>>> import numpy as np
>>> np.set_printoptions(suppress=True, linewidth=160)
>>> feats = np.load("layer6.npy")
>>> feats
array([[80., 36.,  0.,  9.],
       [36., 15.,  0.,  4.],
       [ 0.,  0., -1.,  0.],
       [ 9.,  4.,  0.,  0.]])
>>> # symmetric, so the eigenvalues are real
>>> A2 = np.array([[-2, 0, 1], [1, -1, 2]])
>>> C = np.kron(A2, feats)
>>> C
array([[-160.,  -72.,   -0.,  -18.,    0.,    0.,    0.,    0.,   80.,   36.,    0.,    9.],
       [ -72.,  -30.,   -0.,   -8.,    0.,    0.,    0.,    0.,   36.,   15.,    0.,    4.],
       [  -0.,   -0.,    2.,   -0.,    0.,    0.,   -0.,    0.,    0.,    0.,   -1.,    0.],
       [ -18.,   -8.,   -0.,   -0.,    0.,    0.,    0.,    0.,    9.,    4.,    0.,    0.],
       [  80.,   36.,    0.,    9.,  -80.,  -36.,   -0.,   -9.,  160.,   72.,    0.,   18.],
       [  36.,   15.,    0.,    4.,  -36.,  -15.,   -0.,   -4.,   72.,   30.,    0.,    8.],
       [   0.,    0.,   -1.,    0.,   -0.,   -0.,    1.,   -0.,    0.,    0.,   -2.,    0.],
       [   9.,    4.,    0.,    0.,   -9.,   -4.,   -0.,   -0.,   18.,    8.,    0.,    0.]])
>>> round(np.linalg.norm(C, 2), 3), round(np.linalg.norm(A2, 2) * np.linalg.norm(feats, 2), 3)
(np.float64(237.601), np.float64(237.601))
>>> C.shape
(8, 12)
>>> w, V = np.linalg.eigh(feats)
>>> vec = np.array([5, -5, 1, 5])
>>> np.abs(feats).sum(axis=1).max(), np.abs(w).max()
(np.float64(125.0), np.float64(97.0))
>>> np.diff(feats, axis=0)
array([[-44., -21.,   0.,  -5.],
       [-36., -15.,  -1.,  -4.],
       [  9.,   4.,   1.,   0.]])
>>> feats.shape
(4, 4)
>>> left, sv, vt = np.linalg.svd(feats)
>>> sv.round(3)
array([97.,  1.,  1.,  1.])
>>> A2 = left[:, :1] @ np.diag(sv[:1]) @ vt[:1]
>>> np.round(np.linalg.norm(feats - A2) / np.linalg.norm(feats), 3)
np.float64(0.018)
>>> round(float(np.linalg.norm(feats - A2, 2)), 3), round(float(sv[1]), 3)
(1.0, 1.0)
>>> print(np.linalg.matrix_rank(A2))
1
>>> w, V = np.linalg.eig(feats)
>>> np.round(np.sort(np.linalg.eigvals(np.linalg.inv(feats))), 3)
array([-1.  , -1.  , -1.  ,  0.01])
>>> round(np.prod(w), 3)
np.float64(-97.0)
>>> print(np.round(np.sort(np.linalg.eigvals(feats @ feats)), 3))
[   1.    1.    1. 9409.]
>>> C = np.array([[3, -2, -1], [-1, 4, 2], [-4, -4, 2]])
>>> rng = np.random.default_rng(88527)
>>> J = (rng.random((26, 3)) < 0.25) @ C
>>> J
array([[ 0,  0,  0],
       [ 0,  0,  0],
       [ 0,  0,  0],
       [-4, -4,  2],
       [ 0,  0,  0],
       [ 2,  2,  1],
       [ 2,  2,  1],
       [-1,  4,  2],
       [ 0,  0,  0],
       [ 3, -2, -1],
       [ 2,  2,  1],
       [ 0,  0,  0],
       [ 3, -2, -1],
       [ 0,  0,  0],
       [-1,  4,  2],
       [-4, -4,  2],
       [ 0,  0,  0],
       [ 0,  0,  0],
       [ 0,  0,  0],
       [-1, -6,  1],
       [ 0,  0,  0],
       [ 3, -2, -1],
       [-4, -4,  2],
       [ 0,  0,  0],
       [ 0,  0,  0],
       [-1,  4,  2]])
>>> # rows 0 and 1 are equal
>>> proj = J @ np.linalg.solve(J.T @ J, J.T)
>>> np.round(proj @ J[:, 1], 3)
array([ 0.,  0.,  0., -4.,  0.,  2.,  2.,  4.,  0., -2.,  2.,  0., -2.,  0.,  4., -4.,  0.,  0.,  0., -6.,  0., -2., -4.,  0.,  0.,  4.])
>>> np.allclose(proj @ proj, proj)
True
>>> np.linalg.matrix_rank(np.eye(26) - proj)
np.int64(23)
>>> np.round(np.linalg.eigvalsh(proj), 3) + 0
array([0., 0., 0., 0., 0., 0., 0., 0., 0., 0., 0., 0., 0., 0., 0., 0., 0., 0., 0., 0., 0., 0., 0., 1., 1., 1.])
>>> print(np.round(np.diag(proj), 3))
[0.    0.    0.    0.262 0.    0.214 0.214 0.214 0.    0.19  0.214 0.    0.19  0.    0.214 0.262 0.    0.    0.    0.357 0.    0.19  0.262 0.    0.    0.214]
>>> idx = J[:, 1] > np.median(J[:, 1])
>>> r0 = J[idx].mean(axis=0) - J[~idx].mean(axis=0)
>>> r0
array([0.7, 4.2, 1.3])
>>> np.argsort(-np.abs(r0).round(6), kind="stable")
array([1, 2, 0])
>>> print(((J - J.mean(axis=0)) @ r0 > 0).astype(int))
[1 1 1 0 1 1 1 1 1 0 1 1 0 1 1 0 1 1 1 0 1 0 0 1 1 1]
>>> vec = np.array([0, 2, 1])
>>> rhs = J @ vec
>>> np.round(np.linalg.lstsq(J, rhs)[0], 3) + 0
array([0., 2., 1.])
>>> rhs = rhs + 0.02 * rng.normal(size=26)
>>> print(rhs.round(3))
[  0.025  -0.004  -0.03   -6.009  -0.001   5.026   5.011  10.024  -0.001  -4.993   5.007   0.009  -4.968  -0.016  10.01   -6.016   0.01   -0.029  -0.006
 -11.015   0.007  -5.007  -5.983   0.004  -0.013   9.982]
>>> beta, *_ = np.linalg.lstsq(J, rhs)
>>> beta.round(3)
array([0.004, 2.   , 1.005])
>>> data = np.load("test15.npy")
>>> data.round(3)
array([[  3.008,   9.722,  10.651,   7.526],
       [ -1.398,   3.43 ,  -4.012,   2.914],
       [ -6.552,  -2.418,  -3.518,   0.039],
       [  0.407,   6.524,   8.018,   5.664],
       [ -7.986,  -3.321,   5.077,   0.447],
       [-11.401,  -7.507,   1.769,  -1.977],
       [  1.38 ,   7.315,   4.275,   5.685],
       [  1.731,   8.302,  11.106,   6.862],
       [  1.452,   5.843, -13.865,   3.135],
       [  3.382,  10.458,  14.244,   8.253],
       [  0.721,   6.021,  -2.034,   4.407],
       [ -0.438,   4.124,  -8.715,   2.79 ],
       [  2.9  ,   8.926,   2.807,   6.344],
       [ -7.457,  -3.783,  -7.373,  -1.029],
       [ -3.486,  -0.282, -19.485,  -0.49 ],
       [ -3.48 ,   0.702,  -8.072,   1.144],
       [  3.297,   9.25 ,   1.292,   6.354],
       [ -4.735,   0.229,   3.136,   2.028],
       [  4.831,  10.122,  -8.986,   5.762],
       [  3.108,  10.225,  15.183,   8.231],
       [  0.566,   5.327,  -8.062,   3.457]])
>>> # rank 3
>>> D = np.linalg.norm(data[:, None] - data[None], axis=-1)
>>> D.mean(axis=1).argmax()
np.int64(14)
>>> print(np.unravel_index(D.round(6).argmax(), D.shape))
(np.int64(14), np.int64(19))
>>> print(D[:5, :5].round(3))
[[ 0.    17.184 22.262  5.234 19.291]
 [17.184  0.     8.323 12.849 13.329]
 [22.262  8.323  0.    17.12   8.77 ]
 [ 5.234 12.849 17.12   0.    14.255]
 [19.291 13.329  8.77  14.255  0.   ]]
